$ python -q
>>> import numpy as np
>>> from numpy import linalg as LA
>>> np.set_printoptions(precision=3, suppress=True, linewidth=200)
>>> K = np.array([[0.0, -4.0, 0.1, -0.6, -1.8, -1.0, 0.9, -0.2, 1.3],
...     [-1.1, 16.0, -0.4, 0.0, -1.2, 1.4, -0.9, 0.6, 2.2],
...     [0.6, -16.0, 2.3, 1.2, -0.3, -0.7, -1.4, -1.6, -1.5],
...     [1.1, -22.0, -1.1, -1.4, -1.0, 0.0, -0.9, 0.2, 0.3],
...     [1.4, 34.0, -0.1, -0.4, -0.2, 0.1, -0.7, -2.1, -0.8],
...     [-1.1, 26.0, -2.5, 0.6, 0.2, 0.3, 1.1, 2.7, -0.6]])
>>> print(K)
[[  0.   -4.    0.1  -0.6  -1.8  -1.    0.9  -0.2   1.3]
 [ -1.1  16.   -0.4   0.   -1.2   1.4  -0.9   0.6   2.2]
 [  0.6 -16.    2.3   1.2  -0.3  -0.7  -1.4  -1.6  -1.5]
 [  1.1 -22.   -1.1  -1.4  -1.    0.   -0.9   0.2   0.3]
 [  1.4  34.   -0.1  -0.4  -0.2   0.1  -0.7  -2.1  -0.8]
 [ -1.1  26.   -2.5   0.6   0.2   0.3   1.1   2.7  -0.6]]
>>> G = K.T @ K
>>> print(LA.matrix_rank(G))
6
>>> np.allclose(G, G.T)
True
>>> (K @ K.T).shape
(6, 6)
>>> np.diag(G)
array([   5.95, 2844.  ,   12.93,    4.28,    5.85,    3.55,    6.09,   14.7 ,    9.87])
>>> ang = np.radians(30)
>>> R = np.eye(9)
>>> R[0, 0] = R[5, 5] = np.cos(ang)
>>> R[0, 5], R[5, 0] = -np.sin(ang), np.sin(ang)
>>> R
array([[ 0.866,  0.   ,  0.   ,  0.   ,  0.   , -0.5  ,  0.   ,  0.   ,  0.   ],
       [ 0.   ,  1.   ,  0.   ,  0.   ,  0.   ,  0.   ,  0.   ,  0.   ,  0.   ],
       [ 0.   ,  0.   ,  1.   ,  0.   ,  0.   ,  0.   ,  0.   ,  0.   ,  0.   ],
       [ 0.   ,  0.   ,  0.   ,  1.   ,  0.   ,  0.   ,  0.   ,  0.   ,  0.   ],
       [ 0.   ,  0.   ,  0.   ,  0.   ,  1.   ,  0.   ,  0.   ,  0.   ,  0.   ],
       [ 0.5  ,  0.   ,  0.   ,  0.   ,  0.   ,  0.866,  0.   ,  0.   ,  0.   ],
       [ 0.   ,  0.   ,  0.   ,  0.   ,  0.   ,  0.   ,  1.   ,  0.   ,  0.   ],
       [ 0.   ,  0.   ,  0.   ,  0.   ,  0.   ,  0.   ,  0.   ,  1.   ,  0.   ],
       [ 0.   ,  0.   ,  0.   ,  0.   ,  0.   ,  0.   ,  0.   ,  0.   ,  1.   ]])
>>> out = K @ R.T
>>> np.allclose(LA.norm(K, axis=1), LA.norm(out, axis=1))
True
>>> LA.svd(K, compute_uv=False), LA.svd(out, compute_uv=False)
(array([53.373,  5.401,  3.714,  2.83 ,  2.23 ,  1.596]), array([53.373,  5.401,  3.714,  2.83 ,  2.23 ,  1.596]))
>>> np.abs(out - K).max(axis=0)
array([0.553, 0.   , 0.   , 0.   , 0.   , 0.738, 0.   , 0.   , 0.   ])
>>> np.allclose(K @ K.T, out @ out.T)
True
>>> LA.norm(R, axis=0)
array([1., 1., 1., 1., 1., 1., 1., 1., 1.])
>>> R[:, 6] @ R[:, 2]
np.float64(0.0)
>>> np.round(R.T @ R, 3) + 0
array([[1., 0., 0., 0., 0., 0., 0., 0., 0.],
       [0., 1., 0., 0., 0., 0., 0., 0., 0.],
       [0., 0., 1., 0., 0., 0., 0., 0., 0.],
       [0., 0., 0., 1., 0., 0., 0., 0., 0.],
       [0., 0., 0., 0., 1., 0., 0., 0., 0.],
       [0., 0., 0., 0., 0., 1., 0., 0., 0.],
       [0., 0., 0., 0., 0., 0., 1., 0., 0.],
       [0., 0., 0., 0., 0., 0., 0., 1., 0.],
       [0., 0., 0., 0., 0., 0., 0., 0., 1.]])
>>> np.round(R @ R.T, 3) + 0
array([[1., 0., 0., 0., 0., 0., 0., 0., 0.],
       [0., 1., 0., 0., 0., 0., 0., 0., 0.],
       [0., 0., 1., 0., 0., 0., 0., 0., 0.],
       [0., 0., 0., 1., 0., 0., 0., 0., 0.],
       [0., 0., 0., 0., 1., 0., 0., 0., 0.],
       [0., 0., 0., 0., 0., 1., 0., 0., 0.],
       [0., 0., 0., 0., 0., 0., 1., 0., 0.],
       [0., 0., 0., 0., 0., 0., 0., 1., 0.],
       [0., 0., 0., 0., 0., 0., 0., 0., 1.]])
>>> W = np.array([[1, 0, 1, 0, 0],
...     [0, 0, 1, 0, 1],
...     [0, 0, 0, 2, 1],
...     [1, 0, 2, 1, 0],
...     [2, 2, 0, 2, 0],
...     [0, 2, 2, 0, 2],
...     [1, 1, 1, 0, 1],
...     [2, 1, 1, 2, 2],
...     [2, 2, 1, 2, 2]])
>>> b = np.array([1, 0, 1, 2, 0])
>>> H = np.maximum(K @ W + b, 0)
>>> (H > 0).astype(int)
array([[0, 0, 0, 1, 0],
       [1, 1, 1, 1, 1],
       [0, 0, 0, 1, 0],
       [0, 0, 0, 0, 0],
       [0, 0, 1, 0, 1],
       [1, 1, 1, 1, 1]])
>>> (H > 0).mean(axis=0)
array([0.333, 0.333, 0.5  , 0.667, 0.5  ])
>>> W2 = np.array([[-5, 5], [-5, 0], [5, -1], [4, -5], [5, -1]])
>>> (H @ W2).round(6).argmax(axis=1)
array([0, 0, 0, 0, 0, 0])
>>> W0 = np.loadtxt("block15.csv", delimiter=",")
>>> W0
array([[ 0.253,  0.354, -0.253],
       [ 0.354,  0.495, -0.354],
       [-0.253, -0.354,  0.253]])
>>> w, V = LA.eigh(W0)
>>> x = np.array([1, 1, 1])
>>> np.round(np.abs(W0).sum(axis=1).max(), 3), np.round(np.abs(w).max(), 3)
(np.float64(1.202), np.float64(1.0))
>>> round(x @ W0 @ x / (x @ x), 3), round(w[0], 3), round(float(w[-1]), 3)
(np.float64(0.165), np.float64(-0.0), 1.0)
>>> print((np.sign(V[:, -1].round(6)) == np.sign(V[0, -1].round(6))).astype(int))
[1 1 0]
>>> print(np.round(LA.eigvalsh(W0[1:, 1:]), 3) + 0)
[0.    0.747]
